$ python3 -q
>>> import numpy as np
>>> import numpy.linalg as la
>>> np.set_printoptions(precision=2, suppress=True, linewidth=140, legacy="1.25")
>>> arr = np.array([[2, 0, 0, 0, 0, 0],
...     [4, 4, 0, 0, 0, 0],
...     [3, 5, 0, 0, 0, 0],
...     [0, 0, 2, 0, 0, 0],
...     [0, 0, 4, 4, 0, 0],
...     [0, 0, 3, 5, 0, 0],
...     [0, 0, 0, 0, 2, 0],
...     [0, 0, 0, 0, 4, 4],
...     [0, 0, 0, 0, 3, 5]])
>>> vec = np.array([1, 2, 1, 0, 1, 0])
>>> y = arr @ vec
>>> print(np.round(la.lstsq(arr, y)[0], 2) + 0)
[1. 2. 1. 0. 1. 0.]
>>> print(np.round(la.solve(arr.T @ arr, arr.T @ y), 2) + 0)
[1. 2. 1. 0. 1. 0.]
>>> rng = np.random.default_rng(35239)
>>> y = y + 0.05 * rng.normal(size=9)
>>> print(y)
[ 1.98 12.02 13.    2.02  4.03  3.01  1.95  3.95  2.98]
>>> b, *_ = la.lstsq(arr, y)
>>> print(b.round(2) + 0)
[1.   2.   1.01 0.   0.97 0.01]
>>> print(np.round(la.norm(y - arr @ b), 2))
0.03
>>> print(np.round(arr.T @ (y - arr @ b), 2) + 0)
[0. 0. 0. 0. 0. 0.]
>>> U, sv = la.svd(arr)
Traceback (most recent call last):
  File "<python-input-15>", line 1, in <module>
    U, sv = la.svd(arr)
    ^^^^^
ValueError: too many values to unpack (expected 2)
>>> U, sv, VT = la.svd(arr, full_matrices=False)
>>> print(np.round(VT @ VT.T, 2) + 0)
[[1. 0. 0. 0. 0. 0.]
 [0. 1. 0. 0. 0. 0.]
 [0. 0. 1. 0. 0. 0.]
 [0. 0. 0. 1. 0. 0.]
 [0. 0. 0. 0. 1. 0.]
 [0. 0. 0. 0. 0. 1.]]
>>> print((sv > 1e-8).sum())
6
>>> print(sv / sv[0])
[1.   1.   1.   0.23 0.23 0.23]
>>> print(np.round(U.T @ arr @ VT.T, 2) + 0)
[[8.16 0.   0.   0.   0.   0.  ]
 [0.   8.16 0.   0.   0.   0.  ]
 [0.   0.   8.16 0.   0.   0.  ]
 [0.   0.   0.   1.85 0.   0.  ]
 [0.   0.   0.   0.   1.85 0.  ]
 [0.   0.   0.   0.   0.   1.85]]
>>> print(np.allclose(U * sv @ VT, arr))
True
>>> print(sv)
[8.16 8.16 8.16 1.85 1.85 1.85]
>>> print(np.cumsum(sv ** 2) / np.sum(sv ** 2))
[0.32 0.63 0.95 0.97 0.98 1.  ]
>>> feats = np.array([[-2, -2, -2, -2, -2, -2],
...     [-2, 1, -2, 1, -2, 1],
...     [-2, -3, -2, -3, -2, -3],
...     [-2, -2, -2, -2, -2, -2],
...     [-2, 1, -2, 1, -2, 1],
...     [-2, -3, -2, -3, -2, -3]])
>>> U, sv, VT = la.svd(feats)
>>> print(np.argmax(sv[:-1] / (sv[1:] + 1e-6)) + 1)
2
>>> B = U[:, :2] @ np.diag(sv[:2]) @ VT[:2]
>>> print(la.matrix_rank(B))
2
>>> print(B)
[[-2. -2. -2. -2. -2. -2.]
 [-2.  1. -2.  1. -2.  1.]
 [-2. -3. -2. -3. -2. -3.]
 [-2. -2. -2. -2. -2. -2.]
 [-2.  1. -2.  1. -2.  1.]
 [-2. -3. -2. -3. -2. -3.]]
>>> print(np.round(np.abs(feats - B).max(), 2))
0.0
>>> print(np.round(la.norm(feats - B) / la.norm(feats), 2))
0.0
